% ipython --no-banner

In [1]: import numpy as np

In [2]: np.set_printoptions(precision=1, suppress=True, linewidth=100)

In [3]: A = np.load("dump.npy")

In [4]: print(A)
[[ 0.7 -1.1  2.4]
 [-0.6  1.  -3.2]
 [ 0.8 -1.1  2.7]
 [ 0.1 -1.   4.3]
 [-0.1  0.   0.1]
 [ 1.2 -0.8  3.5]
 [ 0.8 -0.4  1.7]
 [-0.8  1.1 -3.7]
 [ 0.8 -0.6  1.9]
 [-0.4  0.1 -1. ]
 [ 1.2 -0.3  2.5]
 [ 0.   0.  -0.4]
 [ 0.3 -0.6  1.7]
 [ 0.8 -0.9  3.1]
 [-0.7  0.3 -1.9]
 [-0.8  0.5 -2.2]
 [ 0.3  0.4 -0.1]]

In [5]: # column 2 is much longer than the rest

In [6]: Ac = A - A.mean(axis=0)

In [7]: left, sig, Vh = np.linalg.svd(Ac, full_matrices=False)

In [8]: print(np.round(Ac.mean(axis=0), 1) + 0)
[0. 0. 0.]

In [9]: print(round(float((sig ** 2).sum() ** 2 / (sig ** 4).sum()), 1))
1.0

In [10]: print(np.abs(left[:, 0]).argmax())
7

In [11]: G = np.cov(A, rowvar=False)

In [12]: print(A.std(axis=0))
[0.7 0.7 2.4]

In [13]: print(np.round(np.polyfit(A[:, 0], A[:, 2], 1), 1) + 0)
[3. 0.]

In [14]: print(np.argwhere(np.triu(np.abs(np.corrcoef(A.T)) > 0.8, 1)))
[[0 2]
 [1 2]]

In [15]: print(np.argsort(-A.std(axis=0).round(6), kind="stable"))
[2 1 0]

In [16]: print(np.median(A, axis=0))
[ 0.3 -0.3  1.7]

In [17]: print(round(float(np.corrcoef(A[:, 0], A[:, 2])[0, 1]), 1))
0.9
